$ python -q
>>> import numpy as np
>>> import numpy.linalg as la
>>> np.set_printoptions(precision=1, suppress=True, linewidth=160, floatmode="fixed")
>>> r0 = np.array([4, 1, 5, 5])
>>> rng = np.random.default_rng(77)
>>> data = np.outer(rng.normal(size=15), r0) + 0.3 * rng.normal(size=(15, 4))
>>> data.round(1) + 0
array([[ 1.3,  0.7,  2.0,  2.1],
       [-2.1, -1.2, -3.2, -2.9],
       [10.2,  2.4, 13.3, 13.1],
       [-6.5, -1.6, -7.6, -7.6],
       [ 2.5,  0.4,  3.6,  3.5],
       [-0.5, -0.4, -0.5, -0.5],
       [-2.0,  0.0, -1.8, -2.0],
       [ 3.8,  1.0,  5.3,  5.2],
       [-7.6, -2.2, -8.9, -9.1],
       [-3.9, -0.8, -4.7, -4.4],
       [-0.5, -0.2, -0.9, -0.5],
       [ 7.0,  1.5,  8.7,  8.7],
       [ 1.5, -0.1,  0.8,  0.6],
       [ 3.6,  1.0,  4.6,  4.5],
       [-7.5, -2.0, -9.4, -9.2]])
>>> cent = data[[11, 1]].astype(float)
>>> for _ in range(5):
...     idx = la.norm(data[:, None] - cent, axis=-1).argmin(axis=1)
...     cent = np.array([data[idx == j].mean(axis=0) for j in range(2)])
... 
>>> idx
array([0, 1, 0, 1, 0, 1, 1, 0, 1, 1, 1, 0, 1, 0, 1])
>>> np.abs(cent[1] - cent[0]).argmax()
np.int64(2)
>>> cent
array([[ 4.7,  1.2,  6.2,  6.2],
       [-3.2, -0.9, -4.0, -3.9]])
>>> np.bincount(idx)
array([6, 9])
>>> np.round(np.abs(la.svd(data)[2][-1]), 1) + 0
array([0.0, 0.0, 0.7, 0.7])
>>> idx = data[:, 2] > np.median(data[:, 2])
>>> r0 = data[idx].mean(axis=0) - data[~idx].mean(axis=0)
>>> np.argsort(-np.abs(r0).round(6), kind="stable")
array([2, 3, 0, 1])
>>> ((data - data.mean(axis=0)) @ r0 > 0).astype(int)
array([1, 0, 1, 0, 1, 0, 0, 1, 0, 0, 0, 1, 1, 1, 0])
>>> x = np.array([0, -7, -2, -5])
>>> y = data @ x
>>> y
array([ -19.5,   29.5, -109.0,   64.3,  -27.4,    6.2,   13.9,  -43.5,   78.4,   37.0,    5.5,  -71.5,   -4.0,  -38.6,   78.9])
>>> y = y + 0.3 * rng.normal(size=15)
>>> y
array([ -19.6,   29.8, -108.6,   64.3,  -27.4,    6.6,   13.9,  -43.4,   78.3,   37.0,    5.9,  -71.2,   -4.4,  -38.9,   78.7])
>>> c, *_ = la.lstsq(data, y)
>>> round(float(la.norm(y - data @ c)), 1)
0.5
>>> [round(float(la.norm(la.solve(data.T @ data + lam * np.eye(4), data.T @ y))), 2) for lam in (0, 1, 10, 100)]
[8.84, 6.51, 5.16, 4.81]
>>> W0 = np.array([[2, 4], [3, 2], [-4, 0]])
>>> proj = W0 @ la.solve(W0.T @ W0, W0.T)
>>> np.diag(proj)
array([0.8, 0.3, 0.8])
>>> np.round(proj @ W0[:, 1], 1) + 0
array([4.0, 2.0, 0.0])
>>> E = np.array([[3, 9, 5, -5], [0, -3, -9, -3], [0, 0, 1, -3], [0, 0, 0, -2]])
>>> E
array([[ 3,  9,  5, -5],
       [ 0, -3, -9, -3],
       [ 0,  0,  1, -3],
       [ 0,  0,  0, -2]])
>>> # triangular
>>> E @ E
array([[  9,   0, -61, -47],
       [  0,   9,  18,  42],
       [  0,   0,   1,   3],
       [  0,   0,   0,   4]])
>>> la.matrix_rank(E - E[0, 0] * np.eye(4))
np.int64(3)
>>> la.cond(E) > 100
np.True_
>>> [round(float(x), 1) for x in la.svd(E, compute_uv=False)[:3]]
[13.5, 8.0, 2.8]
>>> la.matrix_rank(E, rtol=0.1)
np.int64(3)
>>> round(np.log10(la.cond(E)))
2
>>> U, sv, Vt = la.svd(E)
>>> np.argmax(sv[:-1] / (sv[1:] + 1e-6)) + 1
np.int64(3)
>>> sv
array([13.5,  8.0,  2.8,  0.1])
>>> other = U[:, :3] @ np.diag(sv[:3]) @ Vt[:3]
>>> round(la.norm(E - other, 2), 1), round(float(sv[3]), 1)
(np.float64(0.1), 0.1)
>>> feats = np.load("sample1.npy")
>>> feats.round(1) + 0
array([[-0.4,  0.8, -0.1, -0.3],
       [-0.2, -0.2, -0.9, -0.1],
       [ 0.9,  0.4, -0.3, -0.2],
       [ 0.0,  0.3, -0.2,  0.9]])
>>> x = np.array([1, 0, -3, -3])
>>> round(la.det(feats), 1)
np.float64(-1.0)
>>> np.sort(np.abs(np.degrees(np.angle(la.eigvals(feats)))))
array([  0.0,  90.8,  90.8, 180.0])
>>> np.abs(la.eigvals(feats))
array([1.0, 1.0, 1.0, 1.0])
>>> np.round(feats.T @ (feats @ x), 1) + 0
array([ 1.0,  0.0, -3.0, -3.0])
